$ python -q
>>> import numpy as np
>>> np.set_printoptions(precision=1, suppress=True, linewidth=160, floatmode="fixed")
>>> rng = np.random.default_rng(7709)
>>> lab = rng.integers(0, 2, 3)
>>> F = np.array([[7, 4, 3], [4, 1, -5], [9, -2, -4]]) * (lab[:, None] == lab)
>>> F
array([[ 7,  4,  3],
       [ 4,  1, -5],
       [ 9, -2, -4]])
>>> r0, r1 = F[1], F[0]
>>> r0 @ r0
np.int64(42)
>>> pr = (r0 @ r1) / (r0 @ r0) * r0
>>> round(np.linalg.norm(r0 + r1) ** 2 + np.linalg.norm(r0 - r1) ** 2, 1)
np.float64(232.0)
>>> r1 - pr
array([5.4, 3.6, 5.0])
>>> ev, evecs = np.linalg.eig(F)
>>> ev
array([-8.6,  9.3,  3.3])
>>> print(np.sort(np.linalg.eigvals(np.linalg.inv(F))))
[-0.1  0.1  0.3]
>>> np.sort(np.linalg.eigvals(F.T))
array([-8.6,  3.3,  9.3])
>>> print(np.sort(np.linalg.eigvals(F @ F)))
[10.9 74.3 86.8]
>>> r0 = np.array([-2, 0, 2])
>>> A2 = F + np.outer(r0, np.eye(3)[1])
>>> print(np.linalg.matrix_rank(np.linalg.inv(A2) - np.linalg.inv(F), tol=1e-8))
1
>>> r0 = np.array([7, 4, -1, 2, 5, 5, -3, 1])
>>> K = -1 * np.eye(8) + np.outer(r0, r0)
>>> K
array([[ 48.0,  28.0,  -7.0,  14.0,  35.0,  35.0, -21.0,   7.0],
       [ 28.0,  15.0,  -4.0,   8.0,  20.0,  20.0, -12.0,   4.0],
       [ -7.0,  -4.0,   0.0,  -2.0,  -5.0,  -5.0,   3.0,  -1.0],
       [ 14.0,   8.0,  -2.0,   3.0,  10.0,  10.0,  -6.0,   2.0],
       [ 35.0,  20.0,  -5.0,  10.0,  24.0,  25.0, -15.0,   5.0],
       [ 35.0,  20.0,  -5.0,  10.0,  25.0,  24.0, -15.0,   5.0],
       [-21.0, -12.0,   3.0,  -6.0, -15.0, -15.0,   8.0,  -3.0],
       [  7.0,   4.0,  -1.0,   2.0,   5.0,   5.0,  -3.0,   0.0]])
>>> np.round(np.abs(np.linalg.svd(K)[2][-1]), 1) + 0
array([0.0, 0.3, 0.2, 0.5, 0.6, 0.3, 0.3, 0.0])
>>> round(np.linalg.norm(K, 2) / np.linalg.norm(K), 1)
np.float64(1.0)
>>> np.linalg.cond(K) > 100
np.True_
>>> print([round(float(x), 1) for x in np.linalg.svd(K, compute_uv=False)[:3]])
[129.0, 1.0, 1.0]
>>> np.argsort(-np.linalg.norm(K, axis=0).round(6), kind="stable")[:3]
array([0, 4, 5])
>>> A2 = np.linalg.inv(K)
>>> round(np.linalg.cond(K), 1)
np.float64(129.0)
>>> np.round(np.linalg.inv(A2), 1) + 0
array([[ 48.0,  28.0,  -7.0,  14.0,  35.0,  35.0, -21.0,   7.0],
       [ 28.0,  15.0,  -4.0,   8.0,  20.0,  20.0, -12.0,   4.0],
       [ -7.0,  -4.0,   0.0,  -2.0,  -5.0,  -5.0,   3.0,  -1.0],
       [ 14.0,   8.0,  -2.0,   3.0,  10.0,  10.0,  -6.0,   2.0],
       [ 35.0,  20.0,  -5.0,  10.0,  24.0,  25.0, -15.0,   5.0],
       [ 35.0,  20.0,  -5.0,  10.0,  25.0,  24.0, -15.0,   5.0],
       [-21.0, -12.0,   3.0,  -6.0, -15.0, -15.0,   8.0,  -3.0],
       [  7.0,   4.0,  -1.0,   2.0,   5.0,   5.0,  -3.0,   0.0]])
>>> np.round(K @ A2, 1) + 0
array([[1.0, 0.0, 0.0, 0.0, 0.0, 0.0, 0.0, 0.0],
       [0.0, 1.0, 0.0, 0.0, 0.0, 0.0, 0.0, 0.0],
       [0.0, 0.0, 1.0, 0.0, 0.0, 0.0, 0.0, 0.0],
       [0.0, 0.0, 0.0, 1.0, 0.0, 0.0, 0.0, 0.0],
       [0.0, 0.0, 0.0, 0.0, 1.0, 0.0, 0.0, 0.0],
       [0.0, 0.0, 0.0, 0.0, 0.0, 1.0, 0.0, 0.0],
       [0.0, 0.0, 0.0, 0.0, 0.0, 0.0, 1.0, 0.0],
       [0.0, 0.0, 0.0, 0.0, 0.0, 0.0, 0.0, 1.0]])
>>> np.allclose(A2, K.T)
False
>>> print((np.abs(A2) > 1e-9).astype(int))
[[1 1 1 1 1 1 1 1]
 [1 1 1 1 1 1 1 1]
 [1 1 1 1 1 1 1 1]
 [1 1 1 1 1 1 1 1]
 [1 1 1 1 1 1 1 1]
 [1 1 1 1 1 1 1 1]
 [1 1 1 1 1 1 1 1]
 [1 1 1 1 1 1 1 1]]
>>> ev, evecs = np.linalg.eigh(K)
>>> np.unique(ev.round(6) + 0, return_counts=True)[1]
array([7, 1])
>>> print(np.linalg.svd(K, compute_uv=False))
[129.0   1.0   1.0   1.0   1.0   1.0   1.0   1.0]
>>> np.round(evecs.T @ K @ evecs, 1) + 0
array([[ -1.0,   0.0,   0.0,   0.0,   0.0,   0.0,   0.0,   0.0],
       [  0.0,  -1.0,   0.0,   0.0,   0.0,   0.0,   0.0,   0.0],
       [  0.0,   0.0,  -1.0,   0.0,   0.0,   0.0,   0.0,   0.0],
       [  0.0,   0.0,   0.0,  -1.0,   0.0,   0.0,   0.0,   0.0],
       [  0.0,   0.0,   0.0,   0.0,  -1.0,   0.0,   0.0,   0.0],
       [  0.0,   0.0,   0.0,   0.0,   0.0,  -1.0,   0.0,   0.0],
       [  0.0,   0.0,   0.0,   0.0,   0.0,   0.0,  -1.0,   0.0],
       [  0.0,   0.0,   0.0,   0.0,   0.0,   0.0,   0.0, 129.0]])
>>> (ev > 1e-8).sum(), (ev < -1e-8).sum()
(np.int64(1), np.int64(7))
>>> np.round(evecs.T @ evecs, 1) + 0
array([[1.0, 0.0, 0.0, 0.0, 0.0, 0.0, 0.0, 0.0],
       [0.0, 1.0, 0.0, 0.0, 0.0, 0.0, 0.0, 0.0],
       [0.0, 0.0, 1.0, 0.0, 0.0, 0.0, 0.0, 0.0],
       [0.0, 0.0, 0.0, 1.0, 0.0, 0.0, 0.0, 0.0],
       [0.0, 0.0, 0.0, 0.0, 1.0, 0.0, 0.0, 0.0],
       [0.0, 0.0, 0.0, 0.0, 0.0, 1.0, 0.0, 0.0],
       [0.0, 0.0, 0.0, 0.0, 0.0, 0.0, 1.0, 0.0],
       [0.0, 0.0, 0.0, 0.0, 0.0, 0.0, 0.0, 1.0]])
>>> C2 = K.T @ K
>>> print(C2)
[[ 6273.0  3584.0  -896.0  1792.0  4480.0  4480.0 -2688.0   896.0]
 [ 3584.0  2049.0  -512.0  1024.0  2560.0  2560.0 -1536.0   512.0]
 [ -896.0  -512.0   129.0  -256.0  -640.0  -640.0   384.0  -128.0]
 [ 1792.0  1024.0  -256.0   513.0  1280.0  1280.0  -768.0   256.0]
 [ 4480.0  2560.0  -640.0  1280.0  3201.0  3200.0 -1920.0   640.0]
 [ 4480.0  2560.0  -640.0  1280.0  3200.0  3201.0 -1920.0   640.0]
 [-2688.0 -1536.0   384.0  -768.0 -1920.0 -1920.0  1153.0  -384.0]
 [  896.0   512.0  -128.0   256.0   640.0   640.0  -384.0   129.0]]
>>> np.allclose(C2, C2.T)
True
>>> np.diag(C2)
array([6273.0, 2049.0,  129.0,  513.0, 3201.0, 3201.0, 1153.0,  129.0])
>>> np.linalg.matrix_rank(C2)
np.int64(8)
>>> print(np.trace(C2), (K ** 2).sum())
16648.0 16648.0
>>> (K @ K.T).shape
(8, 8)
